$ python3 -q
>>> import numpy as np
>>> np.set_printoptions(precision=1, suppress=True, linewidth=200)
>>> arr = np.loadtxt("case18.csv", delimiter=",")
>>> arr.round(1) + 0
array([[-0.1,  0.2, -0.4, -0.6,  0.1,  0. ,  0.4, -0.4],
       [ 0.1, -0.6, -0.4,  0.2,  0.1, -0.2, -0.3, -0.3],
       [ 0.1, -0.2, -0.3,  0.1, -0.3,  0.1,  0.2, -0.2],
       [-0.2, -0.3,  0. , -0.4,  0.1,  0. ,  0.2,  0.5],
       [-0.1, -0.3,  0.2,  0.1, -0.7, -0.2,  0.4,  0. ],
       [ 0.3,  0.5, -0.4,  0.2, -0.2, -0.2,  0.2,  0.1],
       [-0.6,  0.1, -0.2,  0.1, -0.2,  0. , -0.3,  0. ],
       [ 0.2,  0. , -0.2, -0.2, -0.4,  0.7, -0.3,  0.2],
       [-0.2,  0.1, -0.3, -0.1, -0.2, -0.5, -0.3,  0.3],
       [-0.5, -0.1, -0.3,  0.2,  0.2,  0.3,  0.3,  0.1],
       [-0.1,  0.2,  0. ,  0.5,  0. ,  0.1,  0.2,  0. ],
       [-0.3,  0.1,  0.3, -0.2, -0.2,  0. , -0.2, -0.5]])
>>> B = np.c_[arr[:, :5] @ np.array([[1, 0, -2, 0, -3],
...     [1, -2, 1, 2, 3],
...     [2, -3, 2, 2, -3],
...     [0, 0, 1, -1, -2],
...     [-2, 2, 3, -1, -2]]), np.array([-2, 1, 1, 0, 1, -1, -1, 2, 0, 2, 1, 2])]
>>> B.round(1) + 0
array([[-0.9,  1.1, -0.9,  0. ,  3. , -2. ],
       [-1.5,  2.7, -1.1, -2.4, -1.8,  1. ],
       [-0.1,  0.7, -1.9, -0.8,  0.5,  1. ],
       [-0.8,  0.9,  0.1, -0.4,  0.2,  0. ],
       [ 1.5, -1.5, -1.6,  0.5,  0. ,  1. ],
       [ 0.4, -0.2, -1.2,  0.2,  1.5, -1. ],
       [-0.6,  0.1,  0.6, -0.2,  3. , -1. ],
       [ 0.6, -0.1, -2.3,  0.1,  1.2,  2. ],
       [-0.3,  0.3, -1. ,  0. ,  2.6,  0. ],
       [-1.5,  1.4,  1.2, -1.2,  1.1,  2. ],
       [ 0.2, -0.6,  0.9,  0.1,  0.1,  1. ],
       [ 0.9, -1.6,  0.5,  1.3,  1.2,  2. ]])
>>> np.round(np.linalg.norm(B - arr @ np.linalg.lstsq(arr, B)[0], axis=0), 1) + 0
array([0., 0., 0., 0., 0., 3.])
>>> np.linalg.norm(np.linalg.qr(arr)[0].T @ B, axis=0) ** 2 / ((B ** 2).sum(axis=0) + 1e-12)
array([1. , 1. , 1. , 1. , 1. , 0.6])
>>> np.linalg.matrix_rank(B)
np.int64(6)
>>> hat = arr @ np.linalg.solve(arr.T @ arr, arr.T)
>>> np.linalg.matrix_rank(np.eye(12) - hat)
np.int64(4)
>>> hat.round(1) + 0
array([[ 0.9, -0.1,  0.2,  0.1, -0.1,  0.1, -0.1, -0.1,  0. ,  0.1, -0.2,  0.1],
       [-0.1,  0.8,  0.3, -0.1, -0.1, -0.1,  0. , -0.1,  0.1,  0. , -0.1, -0.1],
       [ 0.2,  0.3,  0.4, -0.1,  0.3,  0.1,  0. ,  0.2,  0. ,  0.1,  0. ,  0. ],
       [ 0.1, -0.1, -0.1,  0.7,  0.1, -0.2,  0. ,  0. ,  0.1,  0.1, -0.2, -0.2],
       [-0.1, -0.1,  0.3,  0.1,  0.9,  0. ,  0. , -0.1,  0. ,  0. ,  0.1,  0.1],
       [ 0.1, -0.1,  0.1, -0.2,  0. ,  0.6, -0.1,  0. ,  0.2, -0.1,  0.2, -0.3],
       [-0.1,  0. ,  0. ,  0. ,  0. , -0.1,  0.6,  0.1,  0.3,  0.3,  0.1,  0.2],
       [-0.1, -0.1,  0.2,  0. , -0.1,  0. ,  0.1,  0.9, -0.1, -0.1, -0.1,  0. ],
       [ 0. ,  0.1,  0. ,  0.1,  0. ,  0.2,  0.3, -0.1,  0.7, -0.2, -0.1,  0. ],
       [ 0.1,  0. ,  0.1,  0.1,  0. , -0.1,  0.3, -0.1, -0.2,  0.6,  0.2, -0.2],
       [-0.2, -0.1,  0. , -0.2,  0.1,  0.2,  0.1, -0.1, -0.1,  0.2,  0.3, -0.1],
       [ 0.1, -0.1,  0. , -0.2,  0.1, -0.3,  0.2,  0. ,  0. , -0.2, -0.1,  0.6]])
>>> hat @ arr[:, 6]
array([ 0.4, -0.3,  0.2,  0.2,  0.4,  0.2, -0.3, -0.3, -0.3,  0.3,  0.2, -0.2])
>>> np.allclose(hat @ hat, hat)
True
>>> np.round(np.linalg.eigvalsh(hat), 1) + 0
array([0., 0., 0., 0., 1., 1., 1., 1., 1., 1., 1., 1.])
>>> f = np.array([-8, 3])
>>> np.round(np.cross(hat[5, :3], hat[1, :3]), 1) + 0
array([-0.1,  0. ,  0.1])
>>> np.round(np.correlate(hat[5], hat[1], "full"), 1) + 0
array([ 0. ,  0. ,  0. ,  0. ,  0. , -0.1, -0.1,  0. ,  0. ,  0. ,  0.1, -0.1,  0. , -0.2,  0.1,  0.5, -0.1,  0.1,  0.2,  0. ,  0.1, -0.2,  0. ])
>>> C2 = arr.T @ arr
>>> np.linalg.eigvalsh(C2)[::-1]
array([1., 1., 1., 1., 1., 1., 1., 1.])
>>> np.allclose(C2, C2.T)
True
>>> round(float(np.trace(C2)), 1), round(float((arr ** 2).sum()), 1)
(8.0, 8.0)
>>> C2.round(1) + 0
array([[1., 0., 0., 0., 0., 0., 0., 0.],
       [0., 1., 0., 0., 0., 0., 0., 0.],
       [0., 0., 1., 0., 0., 0., 0., 0.],
       [0., 0., 0., 1., 0., 0., 0., 0.],
       [0., 0., 0., 0., 1., 0., 0., 0.],
       [0., 0., 0., 0., 0., 1., 0., 0.],
       [0., 0., 0., 0., 0., 0., 1., 0.],
       [0., 0., 0., 0., 0., 0., 0., 1.]])
>>> np.linalg.svd(arr, compute_uv=False) ** 2
array([1., 1., 1., 1., 1., 1., 1., 1.])
>>> W0 = np.loadtxt("a.csv", delimiter=",")
>>> W0
array([[ 14.,   0.,   4.,   5.,  10.,  -9.,  -3.,   5.,   8.,   2.,   1.,   1.,   7.],
       [  0.,  24.,   0.,  -8.,  -3.,   7.,  -2.,  -6.,  -2.,   0.,  -6.,   1.,  -4.],
       [  4.,   0.,  12.,   0.,  -2.,   2.,   0.,   6.,  -3.,   8.,   4.,   8.,  -1.],
       [  5.,  -8.,   0.,  13.,   3.,  -4.,   5.,   8.,   4.,   2.,   1.,   0.,   9.],
       [ 10.,  -3.,  -2.,   3.,  17., -19.,  -2.,  -4.,   4.,   3.,   2.,  -8.,   4.],
       [ -9.,   7.,   2.,  -4., -19.,  29.,   0.,   4.,  -2.,  -4.,  -2.,   8.,  -8.],
       [ -3.,  -2.,   0.,   5.,  -2.,   0.,  11.,   2.,   0.,   1.,   3.,   3.,   3.],
       [  5.,  -6.,   6.,   8.,  -4.,   4.,   2.,  14.,   5.,  -2.,   3.,  10.,   5.],
       [  8.,  -2.,  -3.,   4.,   4.,  -2.,   0.,   5.,  16.,  -1.,   4.,   1.,   5.],
       [  2.,   0.,   8.,   2.,   3.,  -4.,   1.,  -2.,  -1.,  28.,   9.,  -5.,  -3.],
       [  1.,  -6.,   4.,   1.,   2.,  -2.,   3.,   3.,   4.,   9.,  12.,   1.,  -5.],
       [  1.,   1.,   8.,   0.,  -8.,   8.,   3.,  10.,   1.,  -5.,   1.,  15.,   1.],
       [  7.,  -4.,  -1.,   9.,   4.,  -8.,   3.,   5.,   5.,  -3.,  -5.,   1.,  14.]])
>>> # null space of dimension 3
>>> np.linalg.lstsq(W0[:-1].T, W0[-1])[2]
np.int32(10)
>>> np.allclose(W0[:-1].T @ np.linalg.lstsq(W0[:-1].T, W0[-1])[0], W0[-1])
True
>>> round(float(np.trace(np.linalg.pinv(W0) @ W0)), 1)
10.0
>>> np.unique(W0.round(6), axis=0).shape
(13, 13)
